$ python3 -q
>>> import numpy as np
>>> from numpy import linalg as LA
>>> np.set_printoptions(precision=2, suppress=True, linewidth=120, sign=" ")
>>> rnd = lambda a: np.round(a, 2) + 0
>>> rng = np.random.default_rng(926722)
>>> theta = rng.uniform(0, 2 * np.pi, 13)
>>> Q, _ = LA.qr(np.array([[1.4, -2.4], [-0.9, -0.3], [-1.7, -0.2]]))
>>> arr = 3 * np.c_[np.cos(theta), np.sin(theta)] @ Q.T
>>> print(rnd(arr))
[[-2.99 -0.22  0.01]
 [-2.93 -0.48 -0.45]
 [ 2.61 -0.61 -1.36]
 [-2.73  0.47  1.14]
 [ 2.87  0.59  0.64]
 [ 2.31 -0.84 -1.72]
 [-2.02 -1.24 -1.84]
 [-2.98  0.    0.38]
 [-2.93 -0.47 -0.42]
 [ 1.17  1.47  2.34]
 [ 2.98  0.02 -0.34]
 [-1.71 -1.35 -2.06]
 [-1.05 -1.49 -2.38]]
>>> # rank 2
>>> T = np.stack([arr, 2 * arr, arr[::-1]])
>>> print(T.shape)
(3, 13, 3)
>>> print(rnd(LA.norm(T, axis=(1, 2))))
[ 10.82  21.63  10.82]
>>> print(rnd(np.einsum("bij,cij->bc", T, T)))
[[ 117.    234.     12.82]
 [ 234.    468.     25.64]
 [  12.82   25.64  117.  ]]
>>> print(LA.matrix_rank(T.reshape(3, -1)))
2
>>> print(LA.matrix_rank(T))
[ 2  2  2]
>>> Uu, sigma, Vh = LA.svd(arr)
>>> print(rnd(sigma))
[ 9.1   5.84  0.  ]
>>> print(np.argmax(sigma[:-1] / (sigma[1:] + 1e-6)) + 1)
2
>>> Y = Uu[:, :2] @ np.diag(sigma[:2]) @ Vh[:2]
>>> print(LA.matrix_rank(Y))
2
>>> print(rnd(LA.norm(arr - Y, 2)), rnd(sigma[2]))
0.0 0.0
>>> print(LA.matrix_rank(arr, rtol=0.05))
2
